% ipython --no-banner

In [1]: import numpy as np

In [2]: from numpy import linalg as LA

In [3]: np.set_printoptions(precision=3, suppress=True, linewidth=120, sign=" ")

In [4]: rnd = lambda a: np.round(a, 3) + 0

In [5]: K = np.loadtxt("mat.csv", delimiter=",")

In [6]: print(K)
[[ 0.  0.  0.  0. -2. -2.  0.  0.  0.  2.  0.  0.  0.  1.  2.]
 [ 0.  0.  0.  0.  0. -1.  0.  0.  0.  2.  0.  0.  0.  0.  2.]
 [ 0.  0.  0.  2.  0.  0.  0.  0.  0. -1.  1.  0.  0.  0.  0.]
 [ 0.  0.  0.  1.  0.  0.  0.  0.  2.  0.  0.  0.  0. -1.  1.]
 [ 0.  0.  0.  1.  0. -2.  0.  0.  2. -1.  0.  0. -1.  0.  2.]
 [ 0.  0.  1.  0.  0.  0.  0.  0.  0.  0. -1. -2.  0.  0.  0.]
 [ 0. -2.  0.  0.  0.  0.  0.  0.  0.  0.  0.  0.  0.  0.  0.]
 [ 2.  0.  0.  0.  0.  0.  0. -2.  1.  0.  0.  0.  0.  0.  0.]
 [ 1.  1.  0.  0. -2.  0.  0.  0.  0.  0.  0.  0.  0.  0.  0.]
 [ 0.  0.  0.  0.  0.  0.  0.  0.  2.  0.  0.  2.  0.  0.  0.]
 [ 0.  0.  0.  0.  0.  0.  0.  0.  0.  0.  2.  0.  0.  0.  0.]]

In [7]: w1 = np.array([[3, 2, 1, 2, 1, 1],
   ...:     [1, 1, 1, 4, 2, 3],
   ...:     [2, 4, 5, 4, 5, 2],
   ...:     [4, 5, 4, 5, 2, 3],
   ...:     [4, 2, 0, 2, 0, 5],
   ...:     [3, 0, 0, 3, 0, 2],
   ...:     [4, 3, 2, 4, 2, 0],
   ...:     [2, 4, 4, 0, 0, 3],
   ...:     [1, 0, 3, 2, 5, 5],
   ...:     [4, 4, 4, 4, 5, 3],
   ...:     [5, 4, 5, 4, 3, 4],
   ...:     [2, 2, 4, 0, 2, 1],
   ...:     [2, 5, 3, 3, 4, 3],
   ...:     [5, 1, 3, 5, 5, 3],
   ...:     [0, 5, 4, 3, 4, 4]])

In [8]: b = np.array([0, 1, 2, 2, 1, 0])

In [9]: hid = np.maximum(K @ w1 + b, 0)

In [10]: print(LA.matrix_rank(hid))
6

In [11]: print(rnd((hid > 0).mean(axis=0)))
[ 0.545  0.636  0.727  0.909  0.818  0.727]

In [12]: basis = np.array([[-1, 0], [0, -1], [1, -2], [-3, 3], [-3, -2], [0, -2]])

In [13]: print(w1 @ basis)
[[-11  -2]
 [-18  -1]
 [-24 -16]
 [-21  -8]
 [-10  -6]
 [-12   5]
 [-20   1]
 [  2 -18]
 [-19 -20]
 [-27 -16]
 [-21 -16]
 [ -4 -16]
 [-20 -16]
 [-32  -8]
 [-17 -20]]

In [14]: mat = np.loadtxt("x.csv", delimiter=",")

In [15]: print(mat)
[[ 0.  3.  2.  0.  3. -3.]
 [-3.  0.  0. -3.  0.  0.]
 [-2.  0.  0.  4.  0. -2.]
 [ 0.  3. -4.  0. -2.  3.]
 [-3.  0.  0.  2.  0. -3.]
 [ 3.  0.  2. -3.  3.  0.]]

In [16]: # antisymmetric, zero diagonal

In [17]: print(rnd(np.sort(np.abs(LA.eigvals(mat)))))
[ 0.681  0.681  4.503  4.503  7.827  7.827]

In [18]: print(rnd(np.abs(LA.eigvals(mat)).max()))
7.827

In [19]: print(rnd(LA.det(mat)))
576.0

In [20]: LA.determinant(mat)
---------------------------------------------------------------------------
AttributeError                            Traceback (most recent call last)
Cell In[20], line 1
----> 1 LA.determinant(mat)

AttributeError: module 'numpy.linalg' has no attribute 'determinant'

In [21]: print(rnd(LA.matrix_power(mat, 2)))
[[-31.   0.  -6.  14.  -9. -13.]
 [  0. -18.   6.   0.  -3.   0.]
 [ -6.   6. -24.   6. -20.  18.]
 [ 14.   0.   6. -38.   9.  14.]
 [ -9.  -3. -20.   9. -22.  15.]
 [-13.   0.  18.  14.  15. -31.]]

In [22]: W0 = np.load("dump.npy")

In [23]: print(W0)
[[-2.     0.7    0.9    0.5    0.2   -1.8   -0.2    1.1   -1.7    1.    -1.5    0.7   -0.1  ]
 [-0.2   -0.5   -0.6   -2.4    1.     0.4   -0.8    0.6    0.7   -0.9    0.1   -0.4    0.5  ]
 [ 0.9    1.    -1.7    1.6    1.3    1.7   -0.9   -0.1    0.2    2.7    0.3   -0.8   -0.9  ]
 [-0.2   -0.9    0.4    0.4    0.7    1.9   -1.3    0.3    0.2    0.4   -0.7    0.7   -1.6  ]
 [-0.1   -0.8   -0.3    0.3    0.1    0.    -0.3    1.2    1.1    0.7    0.7    1.     0.1  ]
 [ 0.     0.3   -0.6    1.2    0.6   -0.1   -0.6    0.6    1.1    0.4   -1.1   -0.3   -1.2  ]
 [ 1.6   -1.3   -2.1    0.3   -0.3    0.4   -1.5   -1.2    1.1   -1.6    0.6   -1.4    0.1  ]
 [-0.5   -0.8    0.2   -1.     0.2   -1.6   -1.5    1.3   -0.4    1.     0.     0.9   -1.7  ]
 [-2.3   -1.5   -0.2   -0.9   -0.3   -0.7   -0.1   -0.1    0.2   -1.    -1.4    1.2    1.9  ]
 [-0.3    2.     0.     0.5   -1.3   -0.8    1.2    0.    -1.4   -0.1   -0.9   -2.    -1.4  ]
 [-0.1    0.5    1.8   -1.5   -0.2   -0.3   -0.7   -0.2   -2.1    1.     0.7   -0.7    1.   ]
 [-0.6   -0.7    0.1   -0.1    0.6   -0.5    0.2   -0.4    0.8    2.1    2.    -1.    -1.8  ]
 [-1.    -0.3   -0.8   -0.1   -1.    -1.6   -1.1    0.8   -0.9    0.6    0.8    0.5    2.8  ]
 [ 1.     0.7    0.1    0.2    0.4    0.4    0.1    0.8    1.9    0.     0.8   -0.7   -1.   ]
 [ 1.659 -1.204 -2.141  0.242 -0.297  0.379 -1.556 -1.188  1.108 -1.634  0.514 -1.367  0.194]]

In [24]: r0 = np.array([1, 3])

In [25]: print(rnd(np.convolve(W0[8], r0)))
[-2.3 -8.4 -4.7 -1.5 -3.  -1.6 -2.2 -0.4 -0.1 -0.4 -4.4 -3.   5.5  5.7]

In [26]: print(rnd(np.polyval(r0, W0[8])))
[ 0.7  1.5  2.8  2.1  2.7  2.3  2.9  2.9  3.2  2.   1.6  4.2  4.9]
